$ ipython --no-banner

In [1]: import numpy as np

In [2]: np.set_printoptions(precision=2, suppress=True, linewidth=140)

In [3]: def tidy(a):
   ...:     return np.round(a, 2) + 0
   ...: 

In [4]: E = 0.2 ** np.abs(np.subtract.outer(np.arange(3), np.arange(3)))

In [5]: print(tidy(E))
[[1.   0.2  0.04]
 [0.2  1.   0.2 ]
 [0.04 0.2  1.  ]]

In [6]: Lm = np.linalg.cholesky(E)

In [7]: print(tidy(Lm))
[[1.   0.   0.  ]
 [0.2  0.98 0.  ]
 [0.04 0.2  0.98]]

In [8]: print(tidy(E / np.sqrt(np.outer(np.diag(E), np.diag(E)))))
[[1.   0.2  0.04]
 [0.2  1.   0.2 ]
 [0.04 0.2  1.  ]]

In [9]: w, vecs = np.linalg.eig(E)

In [10]: print(tidy(E @ vecs[:, 0] - w[0] * vecs[:, 0]))
[0. 0. 0.]

In [11]: print(tidy(np.sort(np.linalg.eigvals(E @ E))))
[0.54 0.92 1.7 ]

In [12]: w, vecs = np.linalg.eigh(E)

In [13]: x0 = np.array([2, 0, 2])

In [14]: print(x0 @ E @ x0 / (x0 @ x0), tidy(w[0]), tidy(w[-1]))
1.04 0.74 1.3

In [15]: print(tidy(vecs * np.abs(w) @ vecs.T))
[[1.   0.2  0.04]
 [0.2  1.   0.2 ]
 [0.04 0.2  1.  ]]

In [16]: print(tidy(vecs * np.sqrt(w) @ vecs.T))
[[0.99 0.1  0.02]
 [0.1  0.99 0.1 ]
 [0.02 0.1  0.99]]

In [17]: print(np.abs(E).sum(axis=1).max(), tidy(np.abs(w).max()))
1.4 1.3

In [18]: M2 = E / np.sqrt((E ** 2).mean(axis=1, keepdims=True))

In [19]: print(np.linalg.matrix_rank(M2) == np.linalg.matrix_rank(E))
True

In [20]: print(tidy(E - E.mean(axis=1, keepdims=True)))
[[ 0.59 -0.21 -0.37]
 [-0.27  0.53 -0.27]
 [-0.37 -0.21  0.59]]

In [21]: print(tidy(np.linalg.norm(M2, axis=1)))
[1.73 1.73 1.73]

In [22]: print(tidy(M2[0]))
[1.7  0.34 0.07]

In [23]: print(np.linalg.matrix_rank(E - E.mean(axis=1, keepdims=True)))
2

In [24]: data = np.load("w.npy")

In [25]: print(data)
[[ 2 -1 -5]
 [-1  1  2]
 [-5  2 13]]

In [26]: t3 = np.stack([data, 4 * data, data[::-1]])

In [27]: print(np.einsum("bij,cij->bc", t3, t3))
[[ 234  936 -148]
 [ 936 3744 -592]
 [-148 -592  234]]

In [28]: print(np.linalg.matrix_rank(t3.reshape(3, -1)))
2

In [29]: print(tidy(np.linalg.det(t3)))
[0. 0. 0.]

In [30]: print(np.linalg.matrix_rank(t3))
[2 2 2]

In [31]: print(t3.shape)
(3, 3, 3)

In [32]: rk = np.linalg.matrix_rank(data)

In [33]: print(rk)
2

In [34]: null = np.linalg.svd(data)[2][rk:].T

In [35]: print(np.linalg.matrix_rank(data.T @ data), np.linalg.matrix_rank(data @ data.T))
2 2

In [36]: print(null.shape)
(3, 1)

In [37]: print(tidy(null[:, 0] / null[np.abs(null[:, 0]).round(6).argmax(), 0]))
[1.   0.33 0.33]

In [38]: print(tidy(data @ null))
[[0.]
 [0.]
 [0.]]

In [39]: w, vecs = np.linalg.eigh(data)

In [40]: x0 = np.array([-5, 4, -4])

In [41]: print(np.abs(data).sum(axis=1).max(), tidy(np.abs(w).max()))
20 15.28

In [42]: print(tidy(vecs * np.maximum(w, 0) @ vecs.T))
[[ 2. -1. -5.]
 [-1.  1.  2.]
 [-5.  2. 13.]]

In [43]: print((np.sign(vecs[:, -1].round(6)) == np.sign(vecs[0, -1].round(6))).astype(int))
[1 0 0]

In [44]: left, sigma, Vh = np.linalg.svd(data)

In [45]: vecs = Vh[:(sigma > 1e-8).sum()]

In [46]: rng = np.random.default_rng(730049)

In [47]: x0 = data[2] + 4 * data[1] + rng.integers(2) * np.eye(3)[0]

In [48]: print(x0)
[-8.  6. 21.]

In [49]: print(np.linalg.matrix_rank(np.vstack([data, x0])))
3

In [50]: print(tidy(np.diag(vecs.T @ vecs)))
[0.18 0.91 0.91]

In [51]: print(tidy(data @ np.linalg.pinv(data) @ data))
[[ 2. -1. -5.]
 [-1.  1.  2.]
 [-5.  2. 13.]]

In [52]: print(tidy(np.trace(np.linalg.pinv(data) @ data)))
2.0

In [53]: print(np.abs(np.diag(np.linalg.qr(data)[1])) > 1e-9)
[ True  True False]

In [54]: feats = np.array([[0, 3, -1, -5], [3, 0, 5, 3], [-1, -2, 8, 5], [4, -2, -4, 8]]) * (rng.random((4, 4)) < 0.3)

In [55]: print(feats)
[[ 0  3  0  0]
 [ 3  0  5  0]
 [-1  0  0  0]
 [ 4  0  0  0]]

In [56]: # rows and columns are dependent

In [57]: left, sigma, Vh = np.linalg.svd(feats)

In [58]: vecs = Vh[:(sigma > 1e-8).sum()]

In [59]: x0 = feats[2] + 4 * feats[0] + rng.integers(2) * np.eye(4)[2]

In [60]: print(x0)
[-1. 12.  1.  0.]

In [61]: print(np.linalg.matrix_rank(np.vstack([feats, x0])))
3

In [62]: print(tidy(np.diag(vecs.T @ vecs)))
[1. 1. 1. 0.]

In [63]: print(np.allclose(vecs.T @ vecs @ x0, x0))
True

In [64]: print(np.allclose(feats, feats.T))
False

In [65]: print(np.trace(feats))
0

In [66]: print(np.allclose(feats @ feats.T, feats.T @ feats))
False

In [67]: Z = 3 * np.array([[0.4, 0.9, -0.1], [-0.9, 0.5, -1.4], [0.5, 0.4, 0.5]])

In [68]: labels = rng.integers(0, 3, 22)

In [69]: m1 = Z[labels] + rng.normal(size=(22, 3))

In [70]: print(tidy(m1))
[[ 1.27  0.03  0.67]
 [ 0.03  4.13 -0.1 ]
 [ 1.86  1.85 -0.18]
 [ 0.43  0.38  1.83]
 [ 1.46  0.32  2.  ]
 [ 2.06  2.02  1.51]
 [-0.18  3.19  0.39]
 [ 2.04  2.34 -0.37]
 [ 2.99  1.86  0.06]
 [ 1.35  3.15 -1.3 ]
 [-3.74  1.98 -3.05]
 [-1.56  2.05  1.65]
 [-1.81  0.58 -3.19]
 [ 3.35  0.84  2.23]
 [-2.59 -0.2  -4.91]
 [-2.11  2.13 -2.95]
 [ 0.29  2.7  -0.85]
 [ 0.65  4.38 -0.49]
 [ 0.16  1.04  1.25]
 [ 3.28  3.11  0.47]
 [-0.77 -0.19  1.05]
 [-2.48  3.4  -4.86]]

In [71]: print(tidy(np.linalg.norm(m1) ** 2 / np.linalg.norm(m1, 2) ** 2))
1.96

In [72]: print(tidy(np.linalg.norm(m1[6] - m1[20])))
3.5

In [73]: print(tidy(np.linalg.norm(m1[6], 1)), tidy(np.linalg.norm(m1[6], np.inf)))
3.77 3.19

In [74]: print(tidy(m1[6] @ m1[20]))
-0.06

In [75]: M2 = m1 / np.sqrt((m1 ** 2).mean(axis=1, keepdims=True))

In [76]: print(tidy(np.linalg.norm(M2, axis=1)))
[1.73 1.73 1.73 1.73 1.73 1.73 1.73 1.73 1.73 1.73 1.73 1.73 1.73 1.73 1.73 1.73 1.73 1.73 1.73 1.73 1.73 1.73]

In [77]: P = m1 @ np.linalg.solve(m1.T @ m1, m1.T)

In [78]: print(tidy(np.diag(P)))
[0.02 0.18 0.08 0.06 0.05 0.08 0.14 0.11 0.17 0.13 0.22 0.32 0.1  0.13 0.27 0.12 0.06 0.17 0.05 0.2  0.06 0.28]

In [79]: labels = m1[:, 0] > np.median(m1[:, 0])

In [80]: r0 = m1[labels].mean(axis=0) - m1[~labels].mean(axis=0)

In [81]: print(tidy(r0))
[ 3.23 -0.05  2.  ]

In [82]: print(np.argsort(-np.abs(r0).round(6), kind="stable"))
[0 2 1]

In [83]: print(labels.astype(int))
[1 0 1 1 1 1 0 1 1 1 0 0 0 1 0 0 0 1 0 1 0 0]

In [84]: print(tidy((((m1 - m1.mean(axis=0)) @ r0 > 0) == labels).mean()))
0.91

In [85]: W = np.array([[4, 0, 4, 2, 3, 2], [1, 5, 5, 1, 3, 2], [0, 0, 0, 0, 0, 3]])

In [86]: beta = np.array([2, -3, 1, -2, 3, -1])

In [87]: hid = np.maximum(m1 @ W + beta, 0)

In [88]: print(np.linalg.matrix_rank(hid))
6

In [89]: print(tidy((hid > 0).mean(axis=0)))
[0.68 0.73 0.82 0.59 0.86 0.77]

In [90]: Z = np.array([[1, 1, 2], [1, 3, 3], [1, 2, 1], [0, 3, 2], [0, 3, 0], [0, 0, 1]])

In [91]: print((hid @ Z).round(6).argmax(axis=1))
[1 1 1 1 1 1 1 1 1 1 1 1 0 1 0 1 1 1 1 1 1 1]

In [92]: arr = np.load("data.npy")

In [93]: print(arr)
[[ 3. 12.  6.]
 [ 0. -8. -5.]
 [ 0. 10.  7.]]

In [94]: M2 = arr / np.sqrt((arr ** 2).mean(axis=1, keepdims=True))

In [95]: print(tidy(M2[2]))
[0.   1.42 0.99]

In [96]: print(tidy(arr - arr.mean(axis=1, keepdims=True)))
[[-4.    5.   -1.  ]
 [ 4.33 -3.67 -0.67]
 [-5.67  4.33  1.33]]

In [97]: print(arr @ arr)
[[  9.   0.   0.]
 [  0.  14.   5.]
 [  0. -10.  -1.]]

In [98]: print(np.allclose(arr, arr.T))
False

In [99]: print(np.allclose(arr @ arr.T, arr.T @ arr))
False

In [100]: print(tidy(np.linalg.det(arr)))
-18.0

In [101]: print(np.trace(arr))
2.0

In [102]: print(tidy(np.linalg.matrix_power(arr, 2)))
[[  9.   0.   0.]
 [  0.  14.   5.]
 [  0. -10.  -1.]]

In [103]: x0 = np.array([-3, -2, -2])

In [104]: h = np.maximum(arr @ x0, 0)

In [105]: print(arr.T @ h)
[   0. -208. -130.]

In [106]: print(h)
[ 0. 26.  0.]

In [107]: print(np.flatnonzero(h > 1e-9))
[1]

In [108]: print(np.tanh(arr @ x0))
[-1.  1. -1.]

In [109]: print(np.maximum(arr @ (3 * x0), 0))
[ 0. 78.  0.]

In [110]: O, vecs = np.linalg.qr(arr[:, :2])[0], np.linalg.qr(arr[:, 2:])[0]

In [111]: sigma = np.linalg.svd(O.T @ vecs, compute_uv=False)

In [112]: print(tidy(np.degrees(np.arccos(sigma.clip(0, 1)))))
[2.56]

In [113]: x0 = np.array([2, 0, 1])

In [114]: target = arr @ x0

In [115]: beta, lr = np.zeros(3), 1 / np.linalg.norm(arr, 2) ** 2

In [116]: for i in range(10):
     ...:     beta -= lr * arr.T @ (arr @ beta - target)
     ...:     if i % 2 == 0: print(i, round(np.linalg.norm(arr @ beta - target), 2))
     ...: 
0 3.23
2 3.13
4 3.03
6 2.94
8 2.85

In [117]: print(tidy(beta))
[0.23 0.63 0.27]

In [118]: print(tidy(np.linalg.cond(arr)))
60.78

In [119]: J = np.load("a.npy")

In [120]: print(J)
[[3 2 0]
 [3 2 0]
 [3 2 0]
 [2 0 0]
 [4 4 0]
 [2 0 0]
 [1 0 0]
 [3 2 0]
 [3 2 0]
 [4 4 0]
 [4 4 0]
 [2 0 0]
 [4 4 0]
 [2 0 0]
 [4 4 0]
 [1 0 0]
 [3 2 0]
 [4 4 0]
 [1 0 0]
 [1 0 0]
 [3 2 0]
 [1 0 0]
 [4 4 0]
 [1 0 0]
 [2 0 0]]

In [121]: # rows and columns are dependent

In [122]: print(tidy(np.linalg.norm(J, "nuc")))
21.77

In [123]: print(tidy(np.linalg.norm(J, 1)), tidy(np.linalg.norm(J, np.inf)))
65.0 8.0

In [124]: print(tidy(np.linalg.norm(J, axis=1)))
[3.61 3.61 3.61 2.   5.66 2.   1.   3.61 3.61 5.66 5.66 2.   5.66 2.   5.66 1.   3.61 5.66 1.   1.   3.61 1.   5.66 1.   2.  ]

In [125]: rk = np.linalg.matrix_rank(J)

In [126]: print(rk)
2

In [127]: null = np.linalg.svd(J)[2][rk:].T

In [128]: print(np.linalg.matrix_rank(J.T @ J), np.linalg.matrix_rank(J @ J.T))
2 2

In [129]: print(null.shape)
(3, 1)

In [130]: print([int(np.linalg.matrix_rank(np.delete(J, i, axis=0))) for i in range(25)])
[2, 2, 2, 2, 2, 2, 2, 2, 2, 2, 2, 2, 2, 2, 2, 2, 2, 2, 2, 2, 2, 2, 2, 2, 2]

In [131]: M2 = np.array([[4, -1, 5], [-1, -3, 6], [9, 5, 9]])

In [132]: print(np.einsum("ik,kj->ji", J, M2))
[[ 10  10  10   8  12   8   4  10  10  12  12   8  12   8  12   4  10  12   4   4  10   4  12   4   8]
 [ -9  -9  -9  -2 -16  -2  -1  -9  -9 -16 -16  -2 -16  -2 -16  -1  -9 -16  -1  -1  -9  -1 -16  -1  -2]
 [ 27  27  27  10  44  10   5  27  27  44  44  10  44  10  44   5  27  44   5   5  27   5  44   5  10]]

In [133]: print(M2.T @ J.T)
[[ 10  10  10   8  12   8   4  10  10  12  12   8  12   8  12   4  10  12   4   4  10   4  12   4   8]
 [ -9  -9  -9  -2 -16  -2  -1  -9  -9 -16 -16  -2 -16  -2 -16  -1  -9 -16  -1  -1  -9  -1 -16  -1  -2]
 [ 27  27  27  10  44  10   5  27  27  44  44  10  44  10  44   5  27  44   5   5  27   5  44   5  10]]

In [134]: print(np.linalg.matrix_rank(J @ M2))
2

In [135]: print(np.vstack([J, M2.T]).shape)
(28, 3)

In [136]: print(J @ M2)
[[ 10  -9  27]
 [ 10  -9  27]
 [ 10  -9  27]
 [  8  -2  10]
 [ 12 -16  44]
 [  8  -2  10]
 [  4  -1   5]
 [ 10  -9  27]
 [ 10  -9  27]
 [ 12 -16  44]
 [ 12 -16  44]
 [  8  -2  10]
 [ 12 -16  44]
 [  8  -2  10]
 [ 12 -16  44]
 [  4  -1   5]
 [ 10  -9  27]
 [ 12 -16  44]
 [  4  -1   5]
 [  4  -1   5]
 [ 10  -9  27]
 [  4  -1   5]
 [ 12 -16  44]
 [  4  -1   5]
 [  8  -2  10]]

In [137]: print(np.einsum("ik,kj->ij", J, M2))
[[ 10  -9  27]
 [ 10  -9  27]
 [ 10  -9  27]
 [  8  -2  10]
 [ 12 -16  44]
 [  8  -2  10]
 [  4  -1   5]
 [ 10  -9  27]
 [ 10  -9  27]
 [ 12 -16  44]
 [ 12 -16  44]
 [  8  -2  10]
 [ 12 -16  44]
 [  8  -2  10]
 [ 12 -16  44]
 [  4  -1   5]
 [ 10  -9  27]
 [ 12 -16  44]
 [  4  -1   5]
 [  4  -1   5]
 [ 10  -9  27]
 [  4  -1   5]
 [ 12 -16  44]
 [  4  -1   5]
 [  8  -2  10]]

In [138]: print(np.einsum("ij->j", J))
[65 42  0]

In [139]: print([round(float(x), 2) for x in np.linalg.svd(J, compute_uv=False)[:3]])
[18.1, 3.68, 0.0]

In [140]: print(np.linalg.cond(J) > 100)
True

In [141]: print(np.linalg.matrix_rank(J, rtol=0.1))
2

In [142]: print(np.allclose(J[:-1].T @ np.linalg.lstsq(J[:-1].T, J[-1])[0], J[-1]))
True

In [143]: print(np.unique(J.round(6), axis=0).shape)
(4, 3)

In [144]: print(np.linalg.lstsq(J[:-1].T, J[-1])[2])
2

In [145]: mat = np.load("run0.npy")

In [146]: print(mat)
[[0 0 6 7]
 [7 0 0 6]
 [6 7 0 0]
 [0 6 7 0]]

In [147]: O = mat.astype(float).copy()

In [148]: for j in range(4):
     ...:     O[:, j] -= O[:, :j] @ (O[:, :j].T @ O[:, j])
     ...:     O[:, j] /= np.linalg.norm(O[:, j])
     ...: 

In [149]: print(tidy(O.T @ O))
[[1. 0. 0. 0.]
 [0. 1. 0. 0.]
 [0. 0. 1. 0.]
 [0. 0. 0. 1.]]

In [150]: Xs = m1 - m1.mean(axis=0)

In [151]: left, sigma, Vh = np.linalg.svd(Xs, full_matrices=False)

In [152]: print(tidy(sigma ** 2 / (sigma ** 2).sum()))
[0.69 0.2  0.11]

In [153]: print(np.linalg.matrix_rank(Xs))
3

In [154]: print(tidy(Xs.mean(axis=0)))
[0. 0. 0.]

In [155]: print(tidy(np.abs(Vh[-1])))
[0.62 0.51 0.59]

In [156]: print(np.abs(Vh[0]).argmax())
2

In [157]: M = np.array([[4.0, 1.0, 0.0], [0.0, 4.0, 1.0], [0.0, 0.0, 4.0]])

In [158]: print(tidy(np.linalg.eigvals(M).sum().real))
12.0

In [159]: print(np.einsum("ii->", M))
12.0

In [160]: print(tidy(np.linalg.det(2 * M)), tidy(np.linalg.det(M)))
512.0 64.0

In [161]: print(tidy(np.linalg.eigvals(M)))
[4. 4. 4.]

In [162]: print(np.poly(M))
[  1. -12.  48. -64.]

In [163]: print(tidy(np.linalg.det(M[::-1])))
-64.0

In [164]: x0 = np.array([0, 1, 0])

In [165]: target = M @ x0

In [166]: print(target)
[1. 4. 0.]

In [167]: print(tidy(np.linalg.solve(M, 5 * target)))
[0. 5. 0.]

In [168]: print(tidy(np.linalg.solve(M, target)))
[0. 1. 0.]
